In [1]: import numpy as np

In [2]: from numpy import linalg as LA

In [3]: np.set_printoptions(precision=2, suppress=True, linewidth=200, floatmode="fixed")

In [4]: X = np.load("sample0.npy")

In [5]: X
Out[5]: 
array([[ 2.72, -0.25, -0.47,  0.01, -0.53, -0.44],
       [-0.25,  1.45,  0.71,  0.44, -0.15, -1.15],
       [-0.47,  0.71,  0.92, -0.75, -0.53, -0.36],
       [ 0.01,  0.44, -0.75,  2.42,  0.60, -0.04],
       [-0.53, -0.15, -0.53,  0.60,  0.82, -0.17],
       [-0.44, -1.15, -0.36, -0.04, -0.17,  1.67]])

In [6]: # symmetric, so the eigenvalues are real

In [7]: vals, vecs = LA.eigh(X)

In [8]: vec = np.array([1, 1, 2, 0, 2, 1])

In [9]: print(round(float(vec @ X @ vec / (vec @ vec)), 2), np.round(vals[0], 2), np.round(vals[-1], 2))
0.09 -0.0 3.0

In [10]: vecs * np.abs(vals) @ vecs.T
Out[10]: 
array([[ 2.72, -0.25, -0.47,  0.01, -0.53, -0.44],
       [-0.25,  1.45,  0.71,  0.44, -0.15, -1.15],
       [-0.47,  0.71,  0.92, -0.75, -0.53, -0.36],
       [ 0.01,  0.44, -0.75,  2.42,  0.60, -0.04],
       [-0.53, -0.15, -0.53,  0.60,  0.82, -0.17],
       [-0.44, -1.15, -0.36, -0.04, -0.17,  1.67]])

In [11]: np.round(LA.eigvalsh(X[1:, 1:]), 2) + 0
Out[11]: array([0.00, 0.27, 1.01, 3.00, 3.00])

In [12]: round(float(np.trace(LA.pinv(X) @ X)), 2)
Out[12]: 4.0

In [13]: LA.lstsq(X[:-1].T, X[-1])[2]
Out[13]: np.int32(4)

In [14]: LA.cond(X) > 100
Out[14]: np.True_

In [15]: np.argsort(-LA.norm(X, axis=0).round(6), kind="stable")[:3]
Out[15]: array([0, 3, 5])

In [16]: round(LA.norm(X, 2) / LA.norm(X), 2)
Out[16]: np.float64(0.57)

In [17]: LA.matrix_rank(X, rtol=0.1)
Out[17]: np.int64(4)

In [18]: [round(float(x), 2) for x in LA.svd(X, compute_uv=False)[:3]]
Out[18]: [3.0, 3.0, 3.0]

In [19]: K = np.array([[2.0, 0.0, -2.0], [-3.0, 0.0, 1.0], [0.0, 0.0, 3.0]])

In [20]: # null space of dimension 1

In [21]: C2 = K.T @ K

In [22]: np.diag(C2)
Out[22]: array([13.00,  0.00, 14.00])

In [23]: print(np.round(LA.svd(K, compute_uv=False) ** 2, 2) + 0)
[20.52  6.48  0.00]

In [24]: print(np.trace(C2), (K ** 2).sum())
27.0 27.0

In [25]: LA.eigvalsh(C2)[::-1]
Out[25]: array([20.52,  6.48,  0.00])

In [26]: (K @ K.T).shape
Out[26]: (3, 3)

In [27]: print(np.allclose(C2, C2.T))
True

In [28]: Uu, s, vt = LA.svd(K)

In [29]: np.argmax(s[:-1] / (s[1:] + 1e-6)) + 1
Out[29]: np.int64(2)

In [30]: B = Uu[:, :2] @ np.diag(s[:2]) @ vt[:2]

In [31]: LA.matrix_rank(B)
Out[31]: np.int64(2)

In [32]: print(round(float(LA.norm(K - B) / LA.norm(K)), 2))
0.0

In [33]: round(float(LA.norm(K - B, 2)), 2), round(s[2], 2)
Out[33]: (0.0, np.float64(0.0))

In [34]: print(round(float(np.abs(K - B).max()), 2))
0.0

In [35]: np.round(LA.det(2 * K), 2), round(LA.det(K), 2)
Out[35]: (np.float64(0.0), np.float64(0.0))

In [36]: np.kron(np.eye(2, dtype=int), K)
Out[36]: 
array([[ 2.00,  0.00, -2.00,  0.00,  0.00, -0.00],
       [-3.00,  0.00,  1.00, -0.00,  0.00,  0.00],
       [ 0.00,  0.00,  3.00,  0.00,  0.00,  0.00],
       [ 0.00,  0.00, -0.00,  2.00,  0.00, -2.00],
       [-0.00,  0.00,  0.00, -3.00,  0.00,  1.00],
       [ 0.00,  0.00,  0.00,  0.00,  0.00,  3.00]])

In [37]: np.poly(K)
Out[37]: array([ 1.00, -5.00,  6.00,  0.00])

In [38]: print(np.einsum("ii->", K))
5.0

In [39]: rank = LA.matrix_rank(K)

In [40]: rank
Out[40]: np.int64(2)

In [41]: null = LA.svd(K)[2][rank:].T

In [42]: null.shape
Out[42]: (3, 1)

In [43]: np.allclose(K @ null, 0)
Out[43]: True

In [44]: np.round(null[:, 0] / null[np.abs(null[:, 0]).round(6).argmax(), 0], 2) + 0
Out[44]: array([0.00, 1.00, 0.00])

In [45]: rng = np.random.default_rng(449670)

In [46]: A = np.array([[2, 2, 2, 1], [0, 1, 2, 0], [0, 1, 0, 1], [0, 0, 2, 2], [2, 0, 1, 2]]) * (rng.random((5, 4)) < 0.3)

In [47]: A
Out[47]: 
array([[2, 0, 2, 1],
       [0, 0, 0, 0],
       [0, 0, 0, 1],
       [0, 0, 2, 2],
       [0, 0, 1, 2]])

In [48]: # rank 3

In [49]: r0, g = X[4], X[2]

In [50]: round(r0 @ r0, 2)
Out[50]: np.float64(1.66)

In [51]: pr = (r0 @ g) / (r0 @ r0) * r0

In [52]: np.round(LA.norm(r0 + g) ** 2 + LA.norm(r0 - g) ** 2, 2)
Out[52]: np.float64(8.38)

In [53]: g - pr
Out[53]: array([-0.84,  0.60,  0.54, -0.32,  0.05, -0.48])

In [54]: M = np.loadtxt("test9.csv", delimiter=",")

In [55]: M
Out[55]: 
array([[-4.00, -4.00,  2.00, -8.00,  0.00,  0.00],
       [ 0.00,  0.00,  6.00, -4.00,  4.00,  4.00],
       [-1.00, -1.00,  5.00, -5.00,  3.00,  3.00]])

In [56]: B = M[0, 0] * M[1:] - np.outer(M[1:, 0], M[0])

In [57]: print(B)
[[  0.00   0.00 -24.00  16.00 -16.00 -16.00]
 [  0.00   0.00 -18.00  12.00 -12.00 -12.00]]

In [58]: M[:, 0] / M[0, 0]
Out[58]: array([ 1.00, -0.00,  0.25])

In [59]: LA.matrix_rank(B), LA.matrix_rank(M)
Out[59]: (np.int64(1), np.int64(2))

In [60]: Uu, s, vt = LA.svd(B, full_matrices=False)

In [61]: np.round(s / s[0], 2) + 0
Out[61]: array([1.00, 0.00])

In [62]: np.cumsum(s ** 2) / np.sum(s ** 2)
Out[62]: array([1.00, 1.00])

In [63]: (s > 1e-8).sum()
Out[63]: np.int64(1)

In [64]: B = M + rng.integers(-2, 3, (3, 2)) @ rng.integers(-2, 3, (2, 6))

In [65]: print(B)
[[-4.00 -2.00 -2.00 -8.00  0.00 -4.00]
 [-4.00 -3.00  4.00 -8.00  2.00  2.00]
 [-1.00 -3.00  9.00 -5.00  3.00  7.00]]

In [66]: B - M
Out[66]: 
array([[ 0.00,  2.00, -4.00,  0.00,  0.00, -4.00],
       [-4.00, -3.00, -2.00, -4.00, -2.00, -2.00],
       [ 0.00, -2.00,  4.00,  0.00,  0.00,  4.00]])

In [67]: np.round(LA.svd(B - M, compute_uv=False), 2) + 0
Out[67]: array([8.92, 6.74, 0.00])

In [68]: np.abs(B - M).sum(axis=1)
Out[68]: array([10.00, 17.00, 10.00])

In [69]: round(float(LA.norm(B, 2) / LA.norm(B)), 2)
Out[69]: 0.83

In [70]: B = np.array([[-2, 5, -3, -5, 4, 5],
    ...:     [3, -2, -5, 1, 5, 5],
    ...:     [3, 1, -3, 5, 3, 3],
    ...:     [-3, 3, -2, -3, -1, 5],
    ...:     [0, 0, -1, -5, 3, -2],
    ...:     [3, 0, 2, -5, -2, 0]])

In [71]: Z = np.array([[0]])

In [72]: data = np.block([[B, np.array([[2], [0], [1], [0], [2], [0]])], [np.zeros((1, 6)), Z]])

In [73]: data
Out[73]: 
array([[-2.00,  5.00, -3.00, -5.00,  4.00,  5.00,  2.00],
       [ 3.00, -2.00, -5.00,  1.00,  5.00,  5.00,  0.00],
       [ 3.00,  1.00, -3.00,  5.00,  3.00,  3.00,  1.00],
       [-3.00,  3.00, -2.00, -3.00, -1.00,  5.00,  0.00],
       [ 0.00,  0.00, -1.00, -5.00,  3.00, -2.00,  2.00],
       [ 3.00,  0.00,  2.00, -5.00, -2.00,  0.00,  0.00],
       [ 0.00,  0.00,  0.00,  0.00,  0.00,  0.00,  0.00]])

In [74]: Uu, s, vt = LA.svd(data)

In [75]: vecs = vt[:(s > 1e-8).sum()]

In [76]: vec = data[2] + 5 * data[6] + rng.integers(2) * np.eye(7)[5]

In [77]: vec
Out[77]: array([ 3.00,  1.00, -3.00,  5.00,  3.00,  3.00,  1.00])

In [78]: print(np.round(vecs.T @ vecs, 2) + 0)
[[ 0.97 -0.06  0.07  0.01  0.00  0.06  0.12]
 [-0.06  0.85  0.16  0.03  0.00  0.13  0.28]
 [ 0.07  0.16  0.82 -0.03  0.00 -0.15 -0.31]
 [ 0.01  0.03 -0.03  1.00  0.00 -0.02 -0.05]
 [ 0.00  0.00  0.00  0.00  1.00  0.00 -0.01]
 [ 0.06  0.13 -0.15 -0.02  0.00  0.88 -0.25]
 [ 0.12  0.28 -0.31 -0.05 -0.01 -0.25  0.48]]

In [79]: LA.matrix_rank(np.vstack([data, vec]))
Out[79]: np.int64(6)

In [80]: np.allclose(vecs.T @ vecs @ vec, vec)
Out[80]: True

In [81]: print(np.diag(vecs.T @ vecs))
[0.97 0.85 0.82 1.00 1.00 0.88 0.48]

In [82]: theta = np.radians(15)

In [83]: r_ = np.eye(7)

In [84]: r_[6, 6] = r_[5, 5] = np.cos(theta)

In [85]: r_[6, 5], r_[5, 6] = -np.sin(theta), np.sin(theta)

In [86]: r_
Out[86]: 
array([[ 1.00,  0.00,  0.00,  0.00,  0.00,  0.00,  0.00],
       [ 0.00,  1.00,  0.00,  0.00,  0.00,  0.00,  0.00],
       [ 0.00,  0.00,  1.00,  0.00,  0.00,  0.00,  0.00],
       [ 0.00,  0.00,  0.00,  1.00,  0.00,  0.00,  0.00],
       [ 0.00,  0.00,  0.00,  0.00,  1.00,  0.00,  0.00],
       [ 0.00,  0.00,  0.00,  0.00,  0.00,  0.97,  0.26],
       [ 0.00,  0.00,  0.00,  0.00,  0.00, -0.26,  0.97]])

In [87]: B = data @ r_.T

In [88]: print(round(LA.det(r_), 2), np.round(np.trace(r_), 2))
1.0 6.93

In [89]: np.abs(B - data).max(axis=0)
Out[89]: array([0.00, 0.00, 0.00, 0.00, 0.00, 0.59, 1.36])

In [90]: arr = np.load("dump.npy")

In [91]: arr
Out[91]: 
array([[-0.94, -2.66, -1.01],
       [-1.46, -2.51, -0.75],
       [-2.84, -0.12,  0.97],
       [ 2.70,  1.27, -0.33],
       [ 0.39,  2.71,  1.24],
       [-2.66,  0.57,  1.26],
       [-2.68, -1.32,  0.30],
       [ 2.50, -0.92, -1.38],
       [-2.30,  1.25,  1.47],
       [ 0.49,  2.71,  1.20],
       [ 2.13,  2.09,  0.29],
       [ 2.81,  0.87, -0.58],
       [-0.27, -2.70, -1.28],
       [-2.58, -1.52,  0.16],
       [-2.77, -1.05,  0.47],
       [-1.96, -2.23, -0.42],
       [-2.41, -1.79, -0.03],
       [-0.17,  2.64,  1.41],
       [ 1.53,  2.48,  0.70],
       [ 1.80, -1.81, -1.58],
       [-1.61,  1.97,  1.59],
       [-1.05,  2.33,  1.57],
       [ 0.97,  2.66,  1.00],
       [-2.70, -1.25,  0.35],
       [ 2.67, -0.54, -1.25],
       [ 0.45, -2.57, -1.47],
       [-0.03,  2.67,  1.37],
       [-1.14,  2.28,  1.58],
       [-2.75, -1.12,  0.43],
       [ 2.71,  1.24, -0.35],
       [-2.84, -0.68,  0.68],
       [-1.33, -2.56, -0.82],
       [ 1.11, -2.30, -1.57]])

In [92]: vec = np.array([4, 0, 8])

In [93]: np.sign((arr @ vec).round(6))
Out[93]: 
array([-1.00, -1.00, -1.00,  1.00,  1.00, -1.00, -1.00, -1.00,  1.00,  1.00,  1.00,  1.00, -1.00, -1.00, -1.00, -1.00, -1.00,  1.00,  1.00, -1.00,  1.00,  1.00,  1.00, -1.00,  1.00, -1.00,  1.00,
        1.00, -1.00,  1.00, -1.00, -1.00, -1.00])

In [94]: vec @ arr
Traceback (most recent call last):
  Cell In[94], line 1
    vec @ arr
ValueError: matmul: Input operand 1 has a mismatch in its core dimension 0, with gufunc signature (n?,k),(k,m?)->(n?,m?) (size 33 is different from 3)


In [95]: arr @ np.eye(3)[0]
Out[95]: 
array([-0.94, -1.46, -2.84,  2.70,  0.39, -2.66, -2.68,  2.50, -2.30,  0.49,  2.13,  2.81, -0.27, -2.58, -2.77, -1.96, -2.41, -0.17,  1.53,  1.80, -1.61, -1.05,  0.97, -2.70,  2.67,  0.45, -0.03,
       -1.14, -2.75,  2.71, -2.84, -1.33,  1.11])

In [96]: LA.norm(arr @ vec) <= LA.norm(arr, 2) * LA.norm(vec) + 1e-9
Out[96]: np.True_
